>>> import numpy as np
>>> np.set_printoptions(precision=2, suppress=True, linewidth=200, sign=" ")
>>> rnd = lambda a: np.round(a, 2) + 0
>>> mat = np.loadtxt("w.csv", delimiter=",")
>>> print(mat)
[[  0.26  -0.13  -0.34  -0.2 ]
 [  8.82   4.62  -6.37   9.09]
 [ -0.03   8.14  -4.43  -2.46]
 [  1.     2.82  -2.38   0.95]
 [  4.39  -9.38   2.82   8.74]
 [ -2.13  -5.39   3.2   -0.71]
 [ -3.48  -6.1    4.78  -1.93]
 [-10.41  -0.78   5.05 -11.96]
 [ -8.74  -6.27   6.93  -8.17]
 [ -1.2    8.19  -4.07  -4.34]
 [ -2.64  -8.83   5.92   0.2 ]
 [  4.78   6.28  -5.66   3.15]
 [ -3.64   6.57  -2.28  -6.51]
 [  5.65   1.81  -2.93   4.97]
 [ -9.6   -3.54   5.79 -10.37]
 [  4.53 -10.15   3.79   8.44]
 [-11.66  -3.94   7.12 -12.79]
 [  2.26   2.4   -3.01   2.46]
 [ -3.79  -6.16   4.73  -2.06]
 [  6.05   7.08  -6.86   5.32]
 [-10.27  -1.95   5.12 -12.41]
 [-11.77  -4.5    7.27 -13.4 ]
 [ -2.4   -2.22   2.27  -2.6 ]
 [  2.61  -5.4    1.59   5.14]
 [  2.67  -7.54   2.98   5.25]]
>>> Ac = mat - mat.mean(axis=0)
>>> vecs = np.linalg.svd(Ac)[2][:2]
>>> out = Ac - Ac @ vecs.T @ vecs
>>> print(rnd(np.diag(vecs.T @ vecs)))
[ 0.38  0.71  0.31  0.6 ]
>>> print(np.linalg.norm(out, axis=1).round(6).argmax())
13
>>> print(rnd(np.cov(Ac @ vecs.T, rowvar=False)))
[[ 98.12   0.  ]
 [  0.    43.78]]
>>> out = np.c_[mat[:, :3] @ np.array([[2, 9, 2], [1, 7, 6], [4, 6, 8]]), np.array([-1, 0, 1, -1, 1, -5, 2, 1, 2, 3, 2, 3, 2, -1, 5, -2, 5, 3, -4, -1, 2, 0, -4, -2, -1])]
>>> print(rnd(out))
[[ -0.97  -0.61  -2.98  -1.  ]
 [ -3.22  73.5   -5.6    0.  ]
 [ -9.64  30.13  13.34   1.  ]
 [ -4.7   14.46  -0.12  -1.  ]
 [ 10.68  -9.23 -24.94   1.  ]
 [  3.15 -37.7  -11.    -5.  ]
 [  6.06 -45.34  -5.32   2.  ]
 [ -1.4  -68.85  14.9    1.  ]
 [  3.97 -80.97   0.34   2.  ]
 [-10.49  22.11  14.18   3.  ]
 [  9.57 -50.05 -10.9    2.  ]
 [ -6.8   53.02   1.96   3.  ]
 [ -9.83  -0.45  13.9    2.  ]
 [  1.39  45.94  -1.28  -1.  ]
 [  0.42 -76.44   5.88   5.  ]
 [ 14.07  -7.54 -21.52  -2.  ]
 [  1.22 -89.8   10.     5.  ]
 [ -5.12  19.08  -5.16   3.  ]
 [  5.18 -48.85  -6.7   -4.  ]
 [ -8.26  62.85  -0.3   -1.  ]
 [ -2.01 -75.36   8.72   2.  ]
 [  1.04 -93.81   7.62   0.  ]
 [  2.06 -23.52   0.04  -4.  ]
 [  6.18  -4.77 -14.46  -2.  ]
 [  9.72 -10.87 -16.06  -1.  ]]
>>> print(rnd(np.linalg.lstsq(mat, out[:, 0])[0]))
[ 2.  1.  4.  0.]
>>> print(rnd(np.linalg.norm(np.linalg.qr(mat)[0].T @ out, axis=0) ** 2 / ((out ** 2).sum(axis=0) + 1e-12)))
[ 1.    1.    1.    0.23]
>>> print(np.linalg.matrix_rank(out))
4
>>> print(np.linalg.matrix_rank(np.c_[mat, out]))
5
